>>> import numpy as np
>>> np.set_printoptions(precision=2, suppress=True, linewidth=200, floatmode="fixed")
>>> rd = lambda a: np.round(a, 2) + 0
>>> other = np.array([[1, 1], [1, -1]])
>>> rng = np.random.default_rng(3538)
>>> F = np.kron(other, np.kron(other, other))[rng.permutation(8)][:9]
>>> F
array([[ 1,  1,  1,  1, -1, -1, -1, -1],
       [ 1, -1, -1,  1, -1,  1,  1, -1],
       [ 1,  1, -1, -1, -1, -1,  1,  1],
       [ 1, -1,  1, -1, -1,  1, -1,  1],
       [ 1, -1, -1,  1,  1, -1, -1,  1],
       [ 1,  1,  1,  1,  1,  1,  1,  1],
       [ 1,  1, -1, -1,  1,  1, -1, -1],
       [ 1, -1,  1, -1,  1, -1,  1, -1]])
>>> O, r_ = np.linalg.qr(F)
>>> O.shape, r_.shape
((8, 8), (8, 8))
>>> rd(O @ r_)
array([[ 1.00,  1.00,  1.00,  1.00, -1.00, -1.00, -1.00, -1.00],
       [ 1.00, -1.00, -1.00,  1.00, -1.00,  1.00,  1.00, -1.00],
       [ 1.00,  1.00, -1.00, -1.00, -1.00, -1.00,  1.00,  1.00],
       [ 1.00, -1.00,  1.00, -1.00, -1.00,  1.00, -1.00,  1.00],
       [ 1.00, -1.00, -1.00,  1.00,  1.00, -1.00, -1.00,  1.00],
       [ 1.00,  1.00,  1.00,  1.00,  1.00,  1.00,  1.00,  1.00],
       [ 1.00,  1.00, -1.00, -1.00,  1.00,  1.00, -1.00, -1.00],
       [ 1.00, -1.00,  1.00, -1.00,  1.00, -1.00,  1.00, -1.00]])
>>> np.trace(O @ O.T)
np.float64(8.0)
>>> np.allclose(r_.T @ r_, F.T @ F)
True
>>> W1 = np.array([[1, 1, 2, 1, 0, 2],
...     [2, 2, 2, 2, 1, 2],
...     [0, 1, 1, 0, 1, 2],
...     [2, 0, 2, 2, 2, 1],
...     [2, 1, 0, 0, 1, 1],
...     [1, 0, 1, 0, 1, 2],
...     [1, 0, 2, 1, 0, 0],
...     [0, 2, 0, 1, 2, 0]])
>>> c = np.array([0, -3, -5, -1, 0, 1])
>>> hid = np.maximum(F @ W1 + c, 0)
>>> rd((hid > 0).mean(axis=0))
array([0.62, 0.12, 0.12, 0.38, 0.25, 0.75])
>>> (hid > 0).astype(int)
array([[1, 0, 0, 1, 0, 1],
       [1, 0, 0, 0, 0, 1],
       [0, 0, 0, 1, 0, 0],
       [0, 0, 0, 0, 0, 1],
       [1, 0, 0, 0, 1, 0],
       [1, 1, 1, 1, 1, 1],
       [1, 0, 0, 0, 0, 1],
       [0, 0, 0, 0, 0, 1]])
>>> np.linalg.matrix_rank(hid)
np.int64(5)
>>> print(hid)
[[ 1  0  0  2  0  5]
 [ 1  0  0  0  0  1]
 [ 0  0  0  2  0  0]
 [ 0  0  0  0  0  3]
 [ 1  0  0  0  2  0]
 [ 9  4  5  6  8 11]
 [ 3  0  0  0  0  5]
 [ 0  0  0  0  0  1]]
>>> basis = np.array([[8, 5], [-9, -7], [7, 8], [-2, 8], [8, 0], [-1, 1]])
>>> print(hid @ basis)
[[ -1  26]
 [  7   6]
 [ -4  16]
 [ -3   3]
 [ 24   5]
 [112 116]
 [ 19  20]
 [ -1   1]]
>>> (hid @ basis).round(6).argmax(axis=1)
array([1, 0, 1, 1, 0, 1, 1, 1])
